% python3 -q
>>> import numpy as np
>>> from numpy import linalg as LA
>>> np.set_printoptions(suppress=True, linewidth=140)
>>> X = np.loadtxt("data.csv", delimiter=",")
>>> X
array([[-6.5, -0.1, -0.5,  0.6, -0.5],
       [ 2. ,  0.6,  1. ,  0.9,  0.3],
       [10.5,  0. ,  1.1,  2.2,  1.4],
       [-5.5, -1.6,  1.2,  0.6, -0.7],
       [ 0. ,  1.4,  0.4,  0.7,  0.8],
       [-1. , -1.1, -0.6, -0.4, -0.6],
       [-0.5, -0.2,  1.2, -1.2,  0.3],
       [-4. ,  1.9, -0.8, -0.9, -0.8],
       [ 2.5, -0.1, -0.8,  0.3,  1.1],
       [ 7.5, -0.1, -0.2, -2.1, -0.6],
       [ 1.5, -0.2,  0.5,  0. , -1.4],
       [ 1. , -1.3, -1.4, -1.3,  0.2],
       [ 5. ,  0.9, -0.3, -1.7,  0.5],
       [ 3.5, -1. ,  1. ,  0.5, -1. ]])
>>> # column 0 dominates
>>> labels = X[:, 1] > np.median(X[:, 1])
>>> u = X[labels].mean(axis=0) - X[~labels].mean(axis=0)
>>> u.round(2)
array([2.42, 1.59, 0.24, 0.57, 0.8 ])
>>> other = np.c_[X[:, :4] @ np.array([[-8, -3, 9, 6], [-9, 8, -4, 9], [-1, 0, 4, 5], [7, 7, 3, -4]]), np.array([2, 5, 2, 4, 1, 1, 3, 5, 1, 0, 1, 0, 2, 1])]
>>> other.round(2)
array([[ 57.6,  22.9, -58.3, -44.8,   2. ],
       [-16.1,   5.1,  22.3,  18.8,   5. ],
       [-69.7, -16.1, 105.5,  59.7,   2. ],
       [ 61.4,   7.9, -36.5, -43.8,   4. ],
       [ -8.1,  16.1,  -1.9,  11.8,   1. ],
       [ 15.7,  -8.6,  -8.2, -17.3,   1. ],
       [ -3.8,  -8.5,  -2.5,   6. ,   3. ],
       [  9.4,  20.9, -49.5,  -7.3,   5. ],
       [-16.2,  -6.2,  20.6,   8.9,   1. ],
       [-73.6, -38. ,  60.8,  51.5,   0. ],
       [-10.7,  -6.1,  16.3,   9.7,   1. ],
       [ -4. , -22.5,   4.7,  -7.5,   0. ],
       [-59.7, -19.7,  35.1,  43.4,   2. ],
       [-16.5, -15. ,  41. ,  15. ,   1. ]])
>>> LA.matrix_rank(other)
np.int64(5)
>>> LA.matrix_rank(np.c_[X, other])
np.int64(6)
>>> np.round(LA.norm(other - X @ LA.lstsq(X, other)[0], axis=0), 2) + 0
array([0.  , 0.  , 0.  , 0.  , 8.57])
>>> np.round(LA.norm(LA.qr(X)[0].T @ other, axis=0) ** 2 / ((other ** 2).sum(axis=0) + 1e-12), 2)
array([1. , 1. , 1. , 1. , 0.2])
>>> P = other @ LA.solve(other.T @ other, other.T)
>>> np.allclose(P @ P, P)
True
>>> cen = X - X.mean(axis=0)
>>> evecs = LA.svd(cen)[2][:1]
>>> other = cen - cen @ evecs.T @ evecs
>>> np.round(other.std(axis=0), 2)
array([0.07, 0.97, 0.84, 1.15, 0.73])
>>> np.round(np.cov(cen @ evecs.T, rowvar=False), 2)
np.float64(22.38)
>>> np.round(np.diag(evecs.T @ evecs), 2) + 0
array([0.99, 0.  , 0.  , 0.  , 0.01])
>>> W2 = X[[8, 5]].astype(float)
>>> for _ in range(7):
...     labels = LA.norm(X[:, None] - W2, axis=-1).argmin(axis=1)
...     W2 = np.array([X[labels == j].mean(axis=0) for j in range(2)])
... 
>>> labels
array([1, 0, 0, 1, 1, 1, 1, 1, 0, 0, 0, 0, 0, 0])
>>> np.bincount(labels)
array([8, 6])
>>> np.round(W2[1] - W2[0], 2)
array([-7.1 ,  0.2 ,  0.04,  0.05, -0.31])
>>> mat = np.load("arr.npy")
>>> mat
array([[-3,  0,  0,  0,  0],
       [ 0,  1,  0,  0,  0],
       [ 0,  0,  0,  0,  0],
       [ 0,  0,  0, -3,  0],
       [ 0,  0,  0,  0,  1]])
>>> # equal to its transpose
>>> ev, evecs = LA.eigh(mat)
>>> x0 = np.array([3, 2, 2, 1, -3])
>>> np.round(LA.eigvalsh(mat[1:, 1:]), 2)
array([-3.,  0.,  1.,  1.])
>>> evecs * np.maximum(ev, 0) @ evecs.T
array([[0., 0., 0., 0., 0.],
       [0., 1., 0., 0., 0.],
       [0., 0., 0., 0., 0.],
       [0., 0., 0., 0., 0.],
       [0., 0., 0., 0., 1.]])
>>> (mat != 0).astype(int)
array([[1, 0, 0, 0, 0],
       [0, 1, 0, 0, 0],
       [0, 0, 0, 0, 0],
       [0, 0, 0, 1, 0],
       [0, 0, 0, 0, 1]])
>>> np.round(np.sort(LA.eigvals(mat).real), 2)
array([-3., -3.,  0.,  1.,  1.])
>>> r = LA.matrix_rank(mat)
>>> r
np.int64(4)
>>> ns = LA.svd(mat)[2][r:].T
>>> [int(LA.matrix_rank(np.delete(mat, i, axis=0))) for i in range(5)]
[3, 3, 4, 3, 3]
>>> mat @ ns
array([[0.],
       [0.],
       [0.],
       [0.],
       [0.]])
>>> np.allclose(mat @ ns, 0)
True
>>> [int(LA.matrix_rank(mat[:i])) for i in range(1, len(mat) + 1)]
[1, 2, 2, 3, 4]
>>> rng = np.random.default_rng(6716)
>>> labels = rng.permutation(5)
>>> other = X[:, labels] * rng.choice([-1, 1], 5)
>>> other
array([[  0.5,  -0.6,  -0.5,   0.1,   6.5],
       [ -1. ,  -0.9,   0.3,  -0.6,  -2. ],
       [ -1.1,  -2.2,   1.4,  -0. , -10.5],
       [ -1.2,  -0.6,  -0.7,   1.6,   5.5],
       [ -0.4,  -0.7,   0.8,  -1.4,  -0. ],
       [  0.6,   0.4,  -0.6,   1.1,   1. ],
       [ -1.2,   1.2,   0.3,   0.2,   0.5],
       [  0.8,   0.9,  -0.8,  -1.9,   4. ],
       [  0.8,  -0.3,   1.1,   0.1,  -2.5],
       [  0.2,   2.1,  -0.6,   0.1,  -7.5],
       [ -0.5,  -0. ,  -1.4,   0.2,  -1.5],
       [  1.4,   1.3,   0.2,   1.3,  -1. ],
       [  0.3,   1.7,   0.5,  -0.9,  -5. ],
       [ -1. ,  -0.5,  -1. ,   1. ,  -3.5]])
>>> Uu, _, VT = LA.svd(X.T @ other)
>>> np.round(LA.lstsq(X, other)[0], 2) + 0
array([[ 0.,  0.,  0.,  0., -1.],
       [ 0.,  0.,  0., -1.,  0.],
       [-1.,  0.,  0.,  0.,  0.],
       [ 0., -1.,  0.,  0.,  0.],
       [ 0.,  0.,  1.,  0.,  0.]])
>>> labels = other[:, 2] > np.median(other[:, 2])
>>> u = other[labels].mean(axis=0) - other[~labels].mean(axis=0)
>>> labels.astype(int)
array([0, 1, 1, 0, 1, 0, 1, 0, 1, 0, 0, 1, 1, 0])
>>> np.argsort(-np.abs(u).round(6), kind="stable")
array([4, 2, 3, 1, 0])
>>> M = np.load("a.npy")
>>> M
array([[  3,   0,   0,   6,   0,   0,   6,   0,   3,   0,   0,   6,   6,   0],
       [ -2,   0,   0,  -4,   0,   0,  -4,   0,  -2,   0,   0,  -4,  -4,   0],
       [  0,   0,   0,   0,   0,   0,   0,   0,   0,   0,   0,   0,   0,   0],
       [ -4,   0,   0,  -8,   0,   0,  -8,   0,  -4,   0,   0,  -8,  -8,   0],
       [ -3,   0,   0,  -6,   0,   0,  -6,   0,  -3,   0,   0,  -6,  -6,   0],
       [  1,   0,   0,   2,   0,   0,   2,   0,   1,   0,   0,   2,   2,   0],
       [ -2,   0,   0,  -4,   0,   0,  -4,   0,  -2,   0,   0,  -4,  -4,   0],
       [ -5,   0,   0, -10,   0,   0, -10,   0,  -5,   0,   0, -10, -10,   0]])
>>> # rows 1 and 6 are equal
>>> other = M + rng.integers(-2, 3, (8, 1)) @ rng.integers(-2, 3, (1, 14))
>>> other
array([[  2,   0,   0,   5,   1,   1,   8,  -1,   2,   0,   1,   5,   5,   2],
       [ -4,   0,   0,  -6,   2,   2,   0,  -2,  -4,   0,   2,  -6,  -6,   4],
       [ -2,   0,   0,  -2,   2,   2,   4,  -2,  -2,   0,   2,  -2,  -2,   4],
       [ -2,   0,   0,  -6,  -2,  -2, -12,   2,  -2,   0,  -2,  -6,  -6,  -4],
       [ -1,   0,   0,  -4,  -2,  -2, -10,   2,  -1,   0,  -2,  -4,  -4,  -4],
       [  0,   0,   0,   1,   1,   1,   4,  -1,   0,   0,   1,   1,   1,   2],
       [ -3,   0,   0,  -5,   1,   1,  -2,  -1,  -3,   0,   1,  -5,  -5,   2],
       [ -4,   0,   0,  -9,  -1,  -1, -12,   1,  -4,   0,  -1,  -9,  -9,  -2]])
>>> LA.matrix_rank(other - M, tol=1e-8)
np.int64(1)
>>> other - M
array([[-1,  0,  0, -1,  1,  1,  2, -1, -1,  0,  1, -1, -1,  2],
       [-2,  0,  0, -2,  2,  2,  4, -2, -2,  0,  2, -2, -2,  4],
       [-2,  0,  0, -2,  2,  2,  4, -2, -2,  0,  2, -2, -2,  4],
       [ 2,  0,  0,  2, -2, -2, -4,  2,  2,  0, -2,  2,  2, -4],
       [ 2,  0,  0,  2, -2, -2, -4,  2,  2,  0, -2,  2,  2, -4],
       [-1,  0,  0, -1,  1,  1,  2, -1, -1,  0,  1, -1, -1,  2],
       [-1,  0,  0, -1,  1,  1,  2, -1, -1,  0,  1, -1, -1,  2],
       [ 1,  0,  0,  1, -1, -1, -2,  1,  1,  0, -1,  1,  1, -2]])
>>> np.diff(M, axis=0)
array([[ -5,   0,   0, -10,   0,   0, -10,   0,  -5,   0,   0, -10, -10,   0],
       [  2,   0,   0,   4,   0,   0,   4,   0,   2,   0,   0,   4,   4,   0],
       [ -4,   0,   0,  -8,   0,   0,  -8,   0,  -4,   0,   0,  -8,  -8,   0],
       [  1,   0,   0,   2,   0,   0,   2,   0,   1,   0,   0,   2,   2,   0],
       [  4,   0,   0,   8,   0,   0,   8,   0,   4,   0,   0,   8,   8,   0],
       [ -3,   0,   0,  -6,   0,   0,  -6,   0,  -3,   0,   0,  -6,  -6,   0],
       [ -3,   0,   0,  -6,   0,   0,  -6,   0,  -3,   0,   0,  -6,  -6,   0]])
>>> np.abs(M).max()
np.int64(10)
>>> M.sum(axis=0)
array([-12,   0,   0, -24,   0,   0, -24,   0, -12,   0,   0, -24, -24,   0])
>>> np.round(LA.svd(M, compute_uv=False), 2) + 0
array([34.99,  0.  ,  0.  ,  0.  ,  0.  ,  0.  ,  0.  ,  0.  ])
>>> M.sum(axis=1)
array([ 30, -20,   0, -40, -30,  10, -20, -50])
>>> M - M[0]
array([[  0,   0,   0,   0,   0,   0,   0,   0,   0,   0,   0,   0,   0,   0],
       [ -5,   0,   0, -10,   0,   0, -10,   0,  -5,   0,   0, -10, -10,   0],
       [ -3,   0,   0,  -6,   0,   0,  -6,   0,  -3,   0,   0,  -6,  -6,   0],
       [ -7,   0,   0, -14,   0,   0, -14,   0,  -7,   0,   0, -14, -14,   0],
       [ -6,   0,   0, -12,   0,   0, -12,   0,  -6,   0,   0, -12, -12,   0],
       [ -2,   0,   0,  -4,   0,   0,  -4,   0,  -2,   0,   0,  -4,  -4,   0],
       [ -5,   0,   0, -10,   0,   0, -10,   0,  -5,   0,   0, -10, -10,   0],
       [ -8,   0,   0, -16,   0,   0, -16,   0,  -8,   0,   0, -16, -16,   0]])
>>> ang = np.radians(36)
>>> r_ = np.eye(14)
>>> r_[1, 1] = r_[4, 4] = np.cos(ang)
>>> r_[1, 4], r_[4, 1] = -np.sin(ang), np.sin(ang)
>>> other = M @ r_.T
>>> np.abs(other - M).max(axis=0)
array([0., 0., 0., 0., 0., 0., 0., 0., 0., 0., 0., 0., 0., 0.])
>>> np.allclose(LA.norm(M, axis=1), LA.norm(other, axis=1))
True
>>> other
array([[  3.,   0.,   0.,   6.,   0.,   0.,   6.,   0.,   3.,   0.,   0.,   6.,   6.,   0.],
       [ -2.,   0.,   0.,  -4.,   0.,   0.,  -4.,   0.,  -2.,   0.,   0.,  -4.,  -4.,   0.],
       [  0.,   0.,   0.,   0.,   0.,   0.,   0.,   0.,   0.,   0.,   0.,   0.,   0.,   0.],
       [ -4.,   0.,   0.,  -8.,   0.,   0.,  -8.,   0.,  -4.,   0.,   0.,  -8.,  -8.,   0.],
       [ -3.,   0.,   0.,  -6.,   0.,   0.,  -6.,   0.,  -3.,   0.,   0.,  -6.,  -6.,   0.],
       [  1.,   0.,   0.,   2.,   0.,   0.,   2.,   0.,   1.,   0.,   0.,   2.,   2.,   0.],
       [ -2.,   0.,   0.,  -4.,   0.,   0.,  -4.,   0.,  -2.,   0.,   0.,  -4.,  -4.,   0.],
       [ -5.,   0.,   0., -10.,   0.,   0., -10.,   0.,  -5.,   0.,   0., -10., -10.,   0.]])
>>> other = np.array([[1, 5],
...     [1, 4],
...     [-3, -1],
...     [-3, -1],
...     [-2, 1],
...     [2, -3],
...     [4, -5],
...     [1, -4],
...     [2, 5],
...     [-1, -5],
...     [-1, -3],
...     [1, -2],
...     [5, -2],
...     [5, 3],
...     [-3, 4]])
>>> W2 = np.array([[2, 2, 1, 1, 0, 0, 1], [3, 1, 2, 0, 1, 1, 0]])
>>> A = other @ W2 + 0.02 * rng.normal(size=(15, 7))
>>> A.round(2) + 0
array([[ 17.03,   6.99,  11.01,   1.  ,   4.96,   5.01,   1.  ],
       [ 14.04,   6.01,   9.03,   0.99,   3.97,   3.98,   1.01],
       [ -9.  ,  -7.03,  -5.  ,  -2.99,  -1.  ,  -1.  ,  -3.02],
       [ -9.  ,  -7.01,  -5.02,  -3.02,  -1.05,  -0.98,  -3.  ],
       [ -1.03,  -2.99,   0.  ,  -2.  ,   1.01,   0.97,  -2.  ],
       [ -5.01,   1.03,  -3.96,   1.99,  -2.98,  -3.01,   1.99],
       [ -7.01,   2.98,  -6.  ,   3.99,  -4.99,  -5.  ,   3.98],
       [-10.01,  -2.01,  -7.  ,   1.  ,  -3.97,  -3.99,   1.02],
       [ 19.02,   8.99,  12.01,   1.98,   5.03,   5.01,   1.97],
       [-16.99,  -7.  , -11.01,  -0.98,  -5.02,  -5.01,  -1.  ],
       [-11.01,  -5.  ,  -7.  ,  -1.04,  -2.99,  -3.02,  -1.  ],
       [ -4.  ,  -0.05,  -2.99,   1.  ,  -1.99,  -2.02,   0.99],
       [  4.  ,   7.98,   0.98,   5.01,  -2.01,  -2.  ,   5.02],
       [ 18.99,  13.02,  11.02,   5.01,   3.01,   2.98,   5.03],
       [  6.02,  -2.01,   5.01,  -2.99,   4.02,   3.97,  -2.99]])
>>> other = A / LA.norm(A, axis=1, keepdims=True)
>>> gram = other @ other.T
>>> (gram - 2 * np.eye(15)).round(6).argmax(axis=1)
array([ 1,  0,  3,  2,  2,  6,  5, 11,  1, 10,  9,  5, 13,  8,  0])
>>> round(np.degrees(np.arccos(np.clip(gram[3, 5], -1, 1))), 2)
np.float64(61.57)
